>>> import numpy as np
>>> np.set_printoptions(precision=2, suppress=True, linewidth=140, floatmode="fixed")
>>> mat = np.load("run9.npy")
>>> print(mat)
[[ -5.69   8.15  -4.10]
 [ -4.21 -22.13  10.72]
 [ -2.54  10.09  -3.69]
 [  1.07  -9.90   2.67]
 [ 12.98  14.65 -12.16]
 [  7.05 -10.85   2.52]
 [  0.06  -2.71  -1.39]
 [  6.63  -5.39  -1.69]
 [ 10.92  16.69  -5.47]
 [  9.08   0.20   1.45]
 [  4.14  -2.96   0.59]
 [  2.11   9.40  -0.48]
 [ -0.66   7.47  -2.33]
 [ -1.29 -18.67   3.55]
 [  5.44 -11.90   8.14]
 [  1.43  10.79  -3.86]
 [  9.58  -7.26   3.56]
 [  1.70  12.71  -1.03]
 [  0.36  -1.86   3.44]
 [ -3.41   5.73  -1.12]
 [  7.88   5.98  -3.18]
 [  1.55   6.88  -0.01]
 [ -1.90   0.19  -0.24]]
>>> z = mat[:, 2] > np.median(mat[:, 2])
>>> r0 = mat[z].mean(axis=0) - mat[~z].mean(axis=0)
>>> print(r0)
[  0.19 -14.91   6.68]
>>> T = np.stack([mat, 4 * mat, mat[::-1]])
>>> print(np.linalg.matrix_rank(T.reshape(3, -1)))
2
>>> dist = np.linalg.norm(mat[:, None] - mat[None], axis=-1)
>>> print(np.linalg.matrix_rank(dist ** 2))
5
>>> print((dist + 1e9 * np.eye(23)).round(6).argmin(axis=1))
[ 2 13 12  5  8 16 22 10  4 10  7 21 21  1  5 17  5 11 22 12 21 11  6]
>>> print(dist[9].round(6).argsort(kind="stable")[:4])
[ 9 10  7 20]
>>> print(np.flatnonzero(dist[9] < dist.mean() / 2))
[ 7  9 10 20]
>>> print(np.unravel_index(dist.round(6).argmax(), dist.shape))
(np.int64(1), np.int64(4))
>>> print(dist[:5, :5])
[[ 0.00 33.74  3.72 20.43 21.35]
 [33.74  0.00 35.34 15.56 46.60]
 [ 3.72 35.34  0.00 21.29 18.26]
 [20.43 15.56 21.29  0.00 31.06]
 [21.35 46.60 18.26 31.06  0.00]]
>>> Z = mat[[22, 3]].astype(float)
>>> for _ in range(4):
...     z = np.linalg.norm(mat[:, None] - Z, axis=-1).argmin(axis=1)
...     Z = np.array([mat[z == j].mean(axis=0) for j in range(2)])
... 
>>> print(z)
[0 1 0 1 0 1 0 1 0 0 0 0 0 1 1 0 1 0 0 0 0 0 0]
>>> print(Z)
[[  2.38   6.34  -2.10]
 [  3.47 -12.30   4.21]]
>>> print(np.abs(Z[1] - Z[0]).argmax())
1
>>> W0 = np.array([[4.0, 3.0, 0.0, 0.0],
...     [3.0, 4.0, 0.0, 0.0],
...     [0.0, 0.0, 4.0, 3.0],
...     [0.0, 0.0, 3.0, 4.0]])
>>> hat = np.triu(np.array([[-2, -1, -2, -1], [3, 1, -1, -2], [1, -3, 2, -3], [-3, 1, -3, -2]]), 1) + np.eye(4)
>>> A2 = hat @ W0 @ np.linalg.inv(hat)
>>> print(A2)
[[  1.00   0.00  -9.00 -36.00]
 [  3.00   7.00   3.00  15.00]
 [  0.00   0.00  -5.00 -24.00]
 [  0.00   0.00   3.00  13.00]]
>>> print(round(np.linalg.det(A2), 2))
49.0
>>> evals, evecs = np.linalg.eig(W0)
>>> print(np.sort(np.linalg.eigvals(W0 @ W0)))
[ 1.00  1.00 49.00 49.00]
>>> U, sigma, Vh = np.linalg.svd(W0, full_matrices=False)
>>> print(np.sqrt((sigma ** 2).sum()), round(np.linalg.norm(W0), 2))
10.0 10.0
>>> print(np.allclose(U * sigma @ Vh, W0))
True
>>> print(np.round(U.T @ U, 2) + 0)
[[1.00 0.00 0.00 0.00]
 [0.00 1.00 0.00 0.00]
 [0.00 0.00 1.00 0.00]
 [0.00 0.00 0.00 1.00]]
>>> print(sigma / sigma[0])
[1.00 1.00 0.14 0.14]
>>> print(np.round(Vh @ Vh.T, 2) + 0)
[[1.00 0.00 0.00 0.00]
 [0.00 1.00 0.00 0.00]
 [0.00 0.00 1.00 0.00]
 [0.00 0.00 0.00 1.00]]
>>> F = np.array([[1, 1, 4], [4, 1, 1], [1, 4, 1]])
>>> print(F)
[[1 1 4]
 [4 1 1]
 [1 4 1]]
>>> A2 = np.array([[-3, 0, 3], [-1, -2, 1]])
>>> Z = np.kron(A2, F)
>>> print(Z)
[[ -3  -3 -12   0   0   0   3   3  12]
 [-12  -3  -3   0   0   0  12   3   3]
 [ -3 -12  -3   0   0   0   3  12   3]
 [ -1  -1  -4  -2  -2  -8   1   1   4]
 [ -4  -1  -1  -8  -2  -2   4   1   1]
 [ -1  -4  -1  -2  -8  -2   1   4   1]]
>>> E = np.load("sample17.npy")
>>> print(E)
[[-1  2  0 -1]
 [ 1  1  0 -2]
 [ 0  0  2  0]
 [-1  0  0  0]]
>>> print(round(np.linalg.det(E), 2))
6.0
>>> print((E != 0).astype(int))
[[1 1 0 1]
 [1 1 0 1]
 [0 0 1 0]
 [1 0 0 0]]
>>> print(E @ E)
[[ 4  0  0 -3]
 [ 2  3  0 -3]
 [ 0  0  4  0]
 [ 1 -2  0  1]]
>>> print((np.linalg.matrix_power((E != 0) + (E.T != 0) + np.eye(4), 4) > 0).astype(int))
[[1 1 0 1]
 [1 1 0 1]
 [0 0 1 0]
 [1 1 0 1]]
>>> U, sigma, Vh = np.linalg.svd(E, full_matrices=False)
>>> print(sigma)
[3.00 2.00 1.93 0.52]
>>> print(np.round(U.T @ U, 2) + 0)
[[1.00 0.00 0.00 0.00]
 [0.00 1.00 0.00 0.00]
 [0.00 0.00 1.00 0.00]
 [0.00 0.00 0.00 1.00]]
>>> print(sigma / sigma[0])
[1.00 0.67 0.64 0.17]
>>> print(np.round(U.T @ E @ Vh.T, 2) + 0)
[[3.00 0.00 0.00 0.00]
 [0.00 2.00 0.00 0.00]
 [0.00 0.00 1.93 0.00]
 [0.00 0.00 0.00 0.52]]
>>> print(np.round(Vh @ Vh.T, 2) + 0)
[[1.00 0.00 0.00 0.00]
 [0.00 1.00 0.00 0.00]
 [0.00 0.00 1.00 0.00]
 [0.00 0.00 0.00 1.00]]
>>> print(np.allclose(U * sigma @ Vh, E))
True
>>> print(U.shape, sigma.shape, Vh.shape)
(4, 4) (4,) (4, 4)
>>> print(np.abs(Vh[0]))
[0.00 0.71 0.00 0.71]
>>> print((sigma > 1e-8).sum())
4
>>> vec = np.array([2, 2, 0, 0])
>>> h = np.maximum(E @ vec, 0)
>>> print(np.maximum(E @ (3 * vec), 0))
[ 6 12  0  0]
>>> print(E.T @ h)
[  2   8   0 -10]
>>> print(np.flatnonzero(h > 1e-9))
[0 1]
>>> print(E * (h > 1e-9)[:, None])
[[-1  2  0 -1]
 [ 1  1  0 -2]
 [ 0  0  0  0]
 [ 0  0  0  0]]
>>> m1 = np.load("block9.npy")
>>> print(m1)
[[ 0.05  0.15 -0.15  0.05]
 [ 0.15  0.45 -0.45  0.15]
 [-0.15 -0.45  0.45 -0.15]
 [ 0.05  0.15 -0.15  0.05]]
>>> U, sigma, Vh = np.linalg.svd(m1)
>>> print(sigma.round(2) + 0)
[1.00 0.00 0.00 0.00]
>>> print(np.argmax(sigma[:-1] / (sigma[1:] + 1e-6)) + 1)
1
>>> A2 = U[:, :1] @ np.diag(sigma[:1]) @ Vh[:1]
>>> print(np.linalg.matrix_rank(A2))
1
>>> print(round(float(np.linalg.norm(m1 - A2) / np.linalg.norm(m1)), 2))
0.0
>>> print(round(float(np.linalg.norm(m1 - A2, 2)), 2), round(float(sigma[1]), 2))
0.0 0.0
>>> print(np.linalg.matrix_rank(m1, rtol=0.05))
1
>>> rng = np.random.default_rng(2926)
>>> z = rng.permutation(4)
>>> print(z)
[0 3 2 1]
>>> A2 = m1[z][:, z]
>>> print(np.round(np.linalg.det(A2), 2), round(float(np.linalg.det(m1[z])), 2))
0.0 0.0
>>> print(A2)
[[ 0.05  0.05 -0.15  0.15]
 [ 0.05  0.05 -0.15  0.15]
 [-0.15 -0.15  0.45 -0.45]
 [ 0.15  0.15 -0.45  0.45]]
>>> print(np.diag(A2))
[0.05 0.05 0.45 0.45]
>>> U, sigma, Vh = np.linalg.svd(m1)
>>> evecs = Vh[:(sigma > 1e-8).sum()]
>>> vec = m1[3] + 4 * m1[1] + rng.integers(2) * np.eye(4)[0]
>>> print(vec)
[ 0.65  1.95 -1.95  0.65]
>>> print(np.allclose(evecs.T @ evecs @ vec, vec))
True
>>> print(evecs.T @ evecs)
[[ 0.05  0.15 -0.15  0.05]
 [ 0.15  0.45 -0.45  0.15]
 [-0.15 -0.45  0.45 -0.15]
 [ 0.05  0.15 -0.15  0.05]]
>>> evals, evecs = np.linalg.eigh(m1)
>>> print(evals.round(2) + 0)
[0.00 0.00 0.00 1.00]
>>> print(evecs @ np.diag(evals) @ evecs.T)
[[ 0.05  0.15 -0.15  0.05]
 [ 0.15  0.45 -0.45  0.15]
 [-0.15 -0.45  0.45 -0.15]
 [ 0.05  0.15 -0.15  0.05]]
>>> print(np.round(np.linalg.eigvalsh(m1 @ m1), 2) + 0)
[0.00 0.00 0.00 1.00]
>>> print((evals > 1e-8).sum(), (evals < -1e-8).sum())
1 0
>>> print(np.abs(evecs[:, -1]))
[0.22 0.67 0.67 0.22]
>>> print(np.round(evecs.T @ m1 @ evecs, 2) + 0)
[[0.00 0.00 0.00 0.00]
 [0.00 0.00 0.00 0.00]
 [0.00 0.00 0.00 0.00]
 [0.00 0.00 0.00 1.00]]
>>> print(np.abs(evecs[:, -1]).round(6).argmax())
1
>>> print(np.unique(evals.round(6) + 0, return_counts=True)[1])
[3 1]
>>> K = np.load("data.npy")
>>> print(K)
[[-2 -1 -2 -1 -2 -1]
 [-1  3 -1  3 -1  3]
 [ 1  0  1  0  1  0]
 [-2 -1 -2 -1 -2 -1]
 [-1  3 -1  3 -1  3]
 [ 1  0  1  0  1  0]]
>>> # rows 0 and 3 are equal
>>> T = np.stack([K, -2 * K, K[::-1]])
>>> print((T @ K.T).shape)
(3, 6, 6)
>>> print(T.shape)
(3, 6, 6)
>>> print(np.linalg.matrix_rank(T.reshape(3, -1)))
2
>>> print(np.linalg.det(T))
[0.00 0.00 0.00]
>>> print(np.einsum("bij,cij->bc", T, T))
[[  96 -192   36]
 [-192  384  -72]
 [  36  -72   96]]
>>> print(T.sum(axis=0))
[[ 3  1  3  1  3  1]
 [ 0  0  0  0  0  0]
 [-3 -1 -3 -1 -3 -1]
 [ 3  1  3  1  3  1]
 [ 0  0  0  0  0  0]
 [-3 -1 -3 -1 -3 -1]]
>>> print(np.linalg.lstsq(m1[:-1].T, m1[-1])[2])
1
>>> print(np.abs(np.diag(np.linalg.qr(m1)[1])) > 1e-9)
[ True False False False]
>>> print(np.unique(m1.round(6), axis=0).shape)
(3, 4)
>>> print(np.allclose(m1[:-1].T @ np.linalg.lstsq(m1[:-1].T, m1[-1])[0], m1[-1]))
True
>>> theta = np.deg2rad(72)
>>> A = np.eye(3)
>>> A[np.ix_([1, 2], [1, 2])] = [[np.cos(theta), -np.sin(theta)], [np.sin(theta), np.cos(theta)]]
>>> print(A)
[[ 1.00  0.00  0.00]
 [ 0.00  0.31 -0.95]
 [ 0.00  0.95  0.31]]
>>> # keeps lengths
>>> z = rng.permutation(3)
>>> print(z)
[1 2 0]
>>> A2 = A[z][:, z]
>>> print(A2)
[[ 0.31 -0.95  0.00]
 [ 0.95  0.31  0.00]
 [ 0.00  0.00  1.00]]
>>> feats = np.load("mat.npy")
>>> print(feats)
[[-3  4]
 [ 0  2]]
>>> # triangular
>>> A2 = feats + rng.integers(-2, 3, (2, 1)) @ rng.integers(-2, 3, (1, 2))
>>> print(A2)
[[-3  4]
 [ 0  2]]
>>> print(np.abs(A2 - feats).sum(axis=1))
[0 0]
>>> print(np.linalg.matrix_rank(A2 - feats, tol=1e-8))
0
>>> A2 = feats[0, 0] * feats[1:] - np.outer(feats[1:, 0], feats[0])
>>> print(A2)
[[ 0 -6]]
>>> print(feats[:, 0] / feats[0, 0])
[ 1.00 -0.00]
>>> print(np.flatnonzero(~A2.round(6).any(axis=1)))
[]
>>> evals, evecs = np.linalg.eig(feats)
>>> print(evals)
[-3.00  2.00]
>>> print(feats @ evecs[:, 0] - evals[0] * evecs[:, 0])
[0.00 0.00]
>>> T = np.stack([feats, 4 * feats, feats[::-1]])
>>> print((T @ feats.T).shape)
(3, 2, 2)
>>> print(np.linalg.norm(T, axis=(1, 2)))
[ 5.39 21.54  5.39]
>>> print(np.einsum("bij,cij->bc", T, T))
[[ 29 116  16]
 [116 464  64]
 [ 16  64  29]]
>>> print(np.linalg.det(T))
[ -6.00 -96.00   6.00]
>>> print((feats + feats.T) / 2)
[[-3.00  2.00]
 [ 2.00  2.00]]
>>> print(np.trace(feats))
-1
>>> print(round(float(np.linalg.det(feats)), 2))
-6.0
>>> print(np.linalg.matrix_power(feats, 3))
[[-27  28]
 [  0   8]]
